$ python3 -q
>>> import numpy as np
>>> np.set_printoptions(precision=4, suppress=True, linewidth=200, sign=" ")
>>> tidy = lambda a: np.round(a, 4) + 0
>>> X = np.load("arr.npy")
>>> print(X)
[[ 12.   3.   9.   0.  -3.   6.   6. -15.   9. -12.  -6.   9.  -6.  -9.]
 [  3.   4.   3.   0.  -1.   2.   2.  -5.   3.  -4.  -2.   3.  -2.  -3.]
 [  9.   3.  12.   0.  -3.   6.   6. -15.   9. -12.  -6.   9.  -6.  -9.]
 [  0.   0.   0.   3.   0.   0.   0.   0.   0.   0.   0.   0.   0.   0.]
 [ -3.  -1.  -3.   0.   4.  -2.  -2.   5.  -3.   4.   2.  -3.   2.   3.]
 [  6.   2.   6.   0.  -2.   7.   4. -10.   6.  -8.  -4.   6.  -4.  -6.]
 [  6.   2.   6.   0.  -2.   4.   7. -10.   6.  -8.  -4.   6.  -4.  -6.]
 [-15.  -5. -15.   0.   5. -10. -10.  28. -15.  20.  10. -15.  10.  15.]
 [  9.   3.   9.   0.  -3.   6.   6. -15.  12. -12.  -6.   9.  -6.  -9.]
 [-12.  -4. -12.   0.   4.  -8.  -8.  20. -12.  19.   8. -12.   8.  12.]
 [ -6.  -2.  -6.   0.   2.  -4.  -4.  10.  -6.   8.   7.  -6.   4.   6.]
 [  9.   3.   9.   0.  -3.   6.   6. -15.   9. -12.  -6.  12.  -6.  -9.]
 [ -6.  -2.  -6.   0.   2.  -4.  -4.  10.  -6.   8.   4.  -6.   7.   6.]
 [ -9.  -3.  -9.   0.   3.  -6.  -6.  15.  -9.  12.   6.  -9.   6.  12.]]
>>> print(tidy(np.sort(np.linalg.eigvals(X).real)))
[   3.    3.    3.    3.    3.    3.    3.    3.    3.    3.    3.    3.    3.  107.]
>>> print(np.flatnonzero(np.linalg.matrix_power((X != 0) + (X.T != 0) + np.eye(14), 14)[2]))
[  0   1   2   4   5   6   7   8   9  10  11  12  13]
>>> ev, vecs = np.linalg.eigh(X)
>>> vec = np.array([2, -2, 1, -2, -1, 1, 0, 2, -3, -2, 0, 1, -3, 2])
>>> print(tidy(vec @ X @ vec / (vec @ vec)), tidy(ev[0]), tidy(ev[-1]))
3.087 3.0 107.0
>>> print(tidy(np.linalg.eigvalsh(X[1:, 1:])))
[  3.   3.   3.   3.   3.   3.   3.   3.   3.   3.   3.   3.  98.]
>>> K = np.load("dump.npy")
>>> print(K)
[[-2  3 -1  1 -3 -3 -2  0]
 [ 3  0  1  3  1  1  1  2]
 [-1  1 -4  4  0 -3  1 -2]
 [ 1  3  4  0 -4  4  1 -1]
 [-3  1  0 -4 -2  1  3 -3]
 [-3  1 -3  4  1  0  2  0]
 [-2  1  1  1  3  2  4 -2]
 [ 0  2 -2 -1 -3  0 -2 -4]]
>>> ev, vecs = np.linalg.eigh(K)
>>> print((ev > 1e-8).sum(), (ev < -1e-8).sum())
4 4
>>> print(tidy(np.linalg.svd(K, compute_uv=False)))
[ 10.2607   9.6193   8.4029   6.7361   3.872    2.1246   2.0579   0.6798]
>>> print(tidy(vecs @ np.diag(ev) @ vecs.T))
[[-2.  3. -1.  1. -3. -3. -2.  0.]
 [ 3.  0.  1.  3.  1.  1.  1.  2.]
 [-1.  1. -4.  4.  0. -3.  1. -2.]
 [ 1.  3.  4.  0. -4.  4.  1. -1.]
 [-3.  1.  0. -4. -2.  1.  3. -3.]
 [-3.  1. -3.  4.  1.  0.  2.  0.]
 [-2.  1.  1.  1.  3.  2.  4. -2.]
 [ 0.  2. -2. -1. -3.  0. -2. -4.]]
>>> print(tidy(np.linalg.eigvalsh(K @ K)))
[   0.4621    4.235     4.514    14.9925   45.3754   70.608    92.531   105.282 ]
>>> print(tidy(ev))
[-10.2607  -9.6193  -3.872   -2.1246   0.6798   2.0579   6.7361   8.4029]
>>> print(tidy(np.abs(vecs[:, -1])))
[ 0.3259  0.0724  0.0832  0.1558  0.3523  0.3857  0.7329  0.2177]
>>> print(tidy(vecs.T @ K @ vecs))
[[-10.2607   0.       0.       0.       0.       0.       0.       0.    ]
 [  0.      -9.6193   0.       0.       0.       0.       0.       0.    ]
 [  0.       0.      -3.872    0.       0.       0.       0.       0.    ]
 [  0.       0.       0.      -2.1246   0.       0.       0.       0.    ]
 [  0.       0.       0.       0.       0.6798   0.       0.       0.    ]
 [  0.       0.       0.       0.       0.       2.0579   0.       0.    ]
 [  0.       0.       0.       0.       0.       0.       6.7361   0.    ]
 [  0.       0.       0.       0.       0.       0.       0.       8.4029]]
>>> print(tidy(ev.sum()), np.trace(K))
-8.0 -8
>>> O, R = np.linalg.qr(K)
>>> print(O.shape, R.shape)
(8, 8) (8, 8)
>>> print(tidy(O.T @ O))
[[ 1.  0.  0.  0.  0.  0.  0.  0.]
 [ 0.  1.  0.  0.  0.  0.  0.  0.]
 [ 0.  0.  1.  0.  0.  0.  0.  0.]
 [ 0.  0.  0.  1.  0.  0.  0.  0.]
 [ 0.  0.  0.  0.  1.  0.  0.  0.]
 [ 0.  0.  0.  0.  0.  1.  0.  0.]
 [ 0.  0.  0.  0.  0.  0.  1.  0.]
 [ 0.  0.  0.  0.  0.  0.  0.  1.]]
>>> M2 = np.linalg.inv(K)
>>> print(tidy(np.linalg.slogdet(K)[0]))
1.0
>>> print(tidy(np.linalg.det(K) * M2))
[[  2218.  25758.  -2258.  -8502.   7898.  -7208.    116.  10152.]
 [ 25758.  39616. -25208. -19718.  11950.   2672.  14478.  21140.]
 [ -2258. -25208.  14560.  15786. -13258. -14112.   6114. -16944.]
 [ -8502. -19718.  15786.  14850. -14158.   1020.  -1836.  -9928.]
 [  7898.  11950. -13258. -14158.  -2486.  -1492.  15544.  10236.]
 [ -7208.   2672. -14112.   1020.  -1492.  15656.  -2464.  10488.]
 [   116.  14478.   6114.  -1836.  15544.  -2464.  -1994.  -6020.]
 [ 10152.  21140. -16944.  -9928.  10236.  10488.  -6020.    784.]]
>>> print(np.allclose(M2, K.T))
False
>>> print(tidy(np.linalg.inv(M2)))
[[-2.  3. -1.  1. -3. -3. -2.  0.]
 [ 3.  0.  1.  3.  1.  1.  1.  2.]
 [-1.  1. -4.  4.  0. -3.  1. -2.]
 [ 1.  3.  4.  0. -4.  4.  1. -1.]
 [-3.  1.  0. -4. -2.  1.  3. -3.]
 [-3.  1. -3.  4.  1.  0.  2.  0.]
 [-2.  1.  1.  1.  3.  2.  4. -2.]
 [ 0.  2. -2. -1. -3.  0. -2. -4.]]
>>> vec = np.array([0, -3, 0, -2, -1, -3, -2, -3])
>>> print(np.linalg.norm(K @ vec) <= np.linalg.norm(K, 2) * np.linalg.norm(vec) + 1e-9)
True
>>> print((K @ vec).argmax())
7
>>> print(K @ (2 * vec))
[ 10 -36   4 -32  14 -32 -32  30]
>>> M = np.load("out0.npy")
>>> print(M)
[[  1  -3   9 -27]
 [  1  -2   4  -8]
 [  1  -1   1  -1]
 [  1   0   0   0]
 [  1   1   1   1]
 [  1   2   4   8]
 [  1   3   9  27]]
>>> r0, v = X[11], X[4]
>>> print(r0 @ r0)
999.0
>>> pr = (r0 @ v) / (r0 @ r0) * r0
>>> print(tidy(v - pr))
[-0.027 -0.009 -0.027  0.     3.009 -0.018 -0.018  0.045 -0.027  0.036  0.018  0.964  0.018  0.027]
>>> print(tidy(np.linalg.norm(r0 + v) ** 2 + np.linalg.norm(r0 - v) ** 2))
2236.0
>>> T = np.stack([M, -1 * M, M[::-1]])
>>> print(np.linalg.matrix_rank(T.reshape(3, -1)))
2
>>> print((T @ M.T).shape)
(3, 7, 7)
>>> print(np.einsum("bij,cij->bc", T, T))
[[ 1819 -1819 -1413]
 [-1819  1819  1413]
 [-1413  1413  1819]]
>>> print(T.shape)
(3, 7, 4)
>>> Uu, sig, vt = np.linalg.svd(X)
>>> print(np.argmax(sig[:-1] / (sig[1:] + 1e-6)) + 1)
1
>>> print(tidy(sig))
[ 107.    3.    3.    3.    3.    3.    3.    3.    3.    3.    3.    3.    3.    3.]
>>> M2 = Uu[:, :1] @ np.diag(sig[:1]) @ vt[:1]
>>> print(np.linalg.matrix_rank(X, rtol=0.05))
1
>>> print(np.linalg.matrix_rank(M2))
1
>>> print(tidy(np.linalg.norm(X - M2) / np.linalg.norm(X)))
0.1006
>>> print(tidy(np.linalg.norm(X - M2, 2)), tidy(sig[1]))
3.0 3.0
>>> M2 = np.array([[2, -2, 4, 5, -5, -4, -4],
...     [5, 4, 2, 1, 0, -2, 3],
...     [-2, 5, -3, 0, -3, 5, 1],
...     [3, 0, 3, -4, 1, -1, -1],
...     [4, 3, 2, -4, 4, -5, 4],
...     [5, 4, 3, -4, -3, 4, 3],
...     [5, -3, 5, -4, -3, 3, 0]])
>>> data = M2 + M2.T
>>> print(data)
[[ 4  3  2  8 -1  1  1]
 [ 3  8  7  1  3  2  0]
 [ 2  7 -6  3 -1  8  6]
 [ 8  1  3 -8 -3 -5 -5]
 [-1  3 -1 -3  8 -8  1]
 [ 1  2  8 -5 -8  8  6]
 [ 1  0  6 -5  1  6  0]]
>>> vec = np.array([-3, 1, -2, 0, -1, -1, -1])
>>> rhs = data @ vec
>>> print(rhs)
[-14 -20   0 -16   7 -23 -22]
>>> print(tidy(np.linalg.solve(data, -1 * rhs)))
[ 3. -1.  2.  0.  1.  1.  1.]
>>> print(tidy(np.linalg.solve(data, rhs)))
[-3.  1. -2.  0. -1. -1. -1.]
>>> print(tidy(np.linalg.solve(data, rhs + data[:, 1])))
[-3.  2. -2.  0. -1. -1. -1.]
>>> M2 = K / np.linalg.norm(K, axis=1, keepdims=True)
>>> G = M2 @ M2.T
>>> print(tidy(np.linalg.norm(M2, axis=1)))
[ 1.  1.  1.  1.  1.  1.  1.  1.]
>>> print(np.argwhere(np.triu(np.abs(G) > 0.95, 1)))
[]
>>> print(tidy(np.degrees(np.arccos(np.clip(G[1, 2], -1, 1)))))
91.6221
>>> print(tidy(G[1]))
[-0.3869  1.     -0.0283  0.1519 -0.7004  0.093   0.093  -0.5727]
>>> print((G - 2 * np.eye(8)).round(6).argmax(axis=1))
[ 7  3  5  4  7  2  5  0]
>>> print(np.linalg.matrix_power(data, 4))
[[ 18222  13227  23478 -13499 -11619  10736    392]
 [ 13227  30947  15738   7916  -6315  31988  19088]
 [ 23478  15738  57654 -34508 -27700  33421   6036]
 [-13499   7916 -34508  50383  11080   9658  14268]
 [-11619  -6315 -27700  11080  40211 -49822 -17756]
 [ 10736  31988  33421   9658 -49822 100073  48278]
 [   392  19088   6036  14268 -17756  48278  28300]]
>>> print(np.trace(data))
14
>>> print(data @ data)
[[  96   57   56  -30  -36    8  -19]
 [  57  136   36   26   19   62   55]
 [  56   36  199  -86  -50   61   -2]
 [ -30   26  -86  197   27   28   33]
 [ -36   19  -50   27  149 -110  -32]
 [   8   62   61   28 -110  258  114]
 [ -19   55   -2   33  -32  114   99]]
>>> print(np.allclose(data @ data.T, data.T @ data))
True
>>> print((data + data.T) / 2)
[[ 4.  3.  2.  8. -1.  1.  1.]
 [ 3.  8.  7.  1.  3.  2.  0.]
 [ 2.  7. -6.  3. -1.  8.  6.]
 [ 8.  1.  3. -8. -3. -5. -5.]
 [-1.  3. -1. -3.  8. -8.  1.]
 [ 1.  2.  8. -5. -8.  8.  6.]
 [ 1.  0.  6. -5.  1.  6.  0.]]
>>> print(tidy(np.abs(np.linalg.eigvals(data)).max()))
20.6053
>>> F = np.array([[2, 2, -1, 2, 1, -2, 2, -3, -2, 0, 2, 0, -1],
...     [-2, -2, 0, 1, 0, -1, -2, 3, -3, 0, 3, 1, 2],
...     [1, 1, -1, 2, 0, -1, 2, -2, -3, 3, 2, 3, -1],
...     [2, 3, 0, -1, 2, 3, 3, 0, 1, 2, 3, -2, 0],
...     [-3, 0, -2, 2, 2, 2, 0, -3, 2, 1, 2, -3, 0],
...     [2, -1, -1, -2, 1, -2, 2, -2, 0, -1, 0, 3, 1],
...     [0, -2, -1, 3, 3, 1, 1, 3, 1, -2, -3, 3, -3]])
>>> F[6] = F[1]
>>> print(F)
[[ 2  2 -1  2  1 -2  2 -3 -2  0  2  0 -1]
 [-2 -2  0  1  0 -1 -2  3 -3  0  3  1  2]
 [ 1  1 -1  2  0 -1  2 -2 -3  3  2  3 -1]
 [ 2  3  0 -1  2  3  3  0  1  2  3 -2  0]
 [-3  0 -2  2  2  2  0 -3  2  1  2 -3  0]
 [ 2 -1 -1 -2  1 -2  2 -2  0 -1  0  3  1]
 [-2 -2  0  1  0 -1 -2  3 -3  0  3  1  2]]
>>> Uu, sig, vt = np.linalg.svd(F)
>>> print(tidy(sig))
[ 10.6062   9.0733   8.1519   5.583    4.2775   3.0434   0.    ]
>>> M2 = Uu[:, :6] @ np.diag(sig[:6]) @ vt[:6]
>>> print(tidy(M2))
[[ 2.  2. -1.  2.  1. -2.  2. -3. -2.  0.  2.  0. -1.]
 [-2. -2.  0.  1.  0. -1. -2.  3. -3.  0.  3.  1.  2.]
 [ 1.  1. -1.  2.  0. -1.  2. -2. -3.  3.  2.  3. -1.]
 [ 2.  3.  0. -1.  2.  3.  3.  0.  1.  2.  3. -2.  0.]
 [-3.  0. -2.  2.  2.  2.  0. -3.  2.  1.  2. -3.  0.]
 [ 2. -1. -1. -2.  1. -2.  2. -2.  0. -1.  0.  3.  1.]
 [-2. -2.  0.  1.  0. -1. -2.  3. -3.  0.  3.  1.  2.]]
>>> print(np.linalg.matrix_rank(F, rtol=0.05))
6
